$ ipython --no-banner

In [1]: import numpy as np

In [2]: np.set_printoptions(suppress=True, linewidth=160)

In [3]: X = np.loadtxt("x.csv", delimiter=",")

In [4]: X
Out[4]: 
array([[5., 1., 1., 1., 1., 1., 1.],
       [1., 5., 1., 1., 1., 1., 1.],
       [1., 1., 5., 1., 1., 1., 1.],
       [1., 1., 1., 5., 1., 1., 1.],
       [1., 1., 1., 1., 5., 1., 1.],
       [1., 1., 1., 1., 1., 5., 1.],
       [1., 1., 1., 1., 1., 1., 5.]])

In [5]: vec = np.ones(7)

In [6]: for _ in range(5):
   ...:     vec = X @ vec
   ...:     vec /= np.linalg.norm(vec)
   ...:     print(round(vec @ X @ vec, 1))
   ...: 
11.0
11.0
11.0
11.0
11.0

In [7]: print(vec.round(1))
[0.4 0.4 0.4 0.4 0.4 0.4 0.4]

In [8]: (X @ X)[0]
Out[8]: array([31., 15., 15., 15., 15., 15., 15.])

In [9]: X @ np.ones(7)
Out[9]: array([11., 11., 11., 11., 11., 11., 11.])

In [10]: X @ (-1.0) ** np.arange(7)
Out[10]: array([ 5., -3.,  5., -3.,  5., -3.,  5.])

In [11]: np.sort(np.abs(np.fft.fft(X[0]))), np.round(np.sort(np.linalg.svd(X, compute_uv=False)), 1)
Out[11]: 
(array([ 4.,  4.,  4.,  4.,  4.,  4., 11.]),
 array([ 4.,  4.,  4.,  4.,  4.,  4., 11.]))

In [12]: np.linalg.determinant(X)
AttributeError: module 'numpy.linalg' has no attribute 'determinant'


In [13]: np.round(np.linalg.matrix_power(X, 3), 1)
Out[13]: 
array([[245., 181., 181., 181., 181., 181., 181.],
       [181., 245., 181., 181., 181., 181., 181.],
       [181., 181., 245., 181., 181., 181., 181.],
       [181., 181., 181., 245., 181., 181., 181.],
       [181., 181., 181., 181., 245., 181., 181.],
       [181., 181., 181., 181., 181., 245., 181.],
       [181., 181., 181., 181., 181., 181., 245.]])

In [14]: round(np.linalg.det(X), 1)
Out[14]: np.float64(45056.0)

In [15]: X.inv()
AttributeError: 'numpy.ndarray' object has no attribute 'inv'


In [16]: assert X == X.T
ValueError: The truth value of an array with more than one element is ambiguous. Use a.any() or a.all()


In [17]: np.trace(X)
Out[17]: np.float64(35.0)

In [18]: (X + X.T) / 2
Out[18]: 
array([[5., 1., 1., 1., 1., 1., 1.],
       [1., 5., 1., 1., 1., 1., 1.],
       [1., 1., 5., 1., 1., 1., 1.],
       [1., 1., 1., 5., 1., 1., 1.],
       [1., 1., 1., 1., 5., 1., 1.],
       [1., 1., 1., 1., 1., 5., 1.],
       [1., 1., 1., 1., 1., 1., 5.]])

In [19]: X @ X
Out[19]: 
array([[31., 15., 15., 15., 15., 15., 15.],
       [15., 31., 15., 15., 15., 15., 15.],
       [15., 15., 31., 15., 15., 15., 15.],
       [15., 15., 15., 31., 15., 15., 15.],
       [15., 15., 15., 15., 31., 15., 15.],
       [15., 15., 15., 15., 15., 31., 15.],
       [15., 15., 15., 15., 15., 15., 31.]])

In [20]: np.round(np.sort(np.abs(np.linalg.eigvals(X))), 1)
Out[20]: array([ 4.,  4.,  4.,  4.,  4.,  4., 11.])

In [21]: np.round(np.abs(np.linalg.eigvals(X)).max(), 1)
Out[21]: np.float64(11.0)
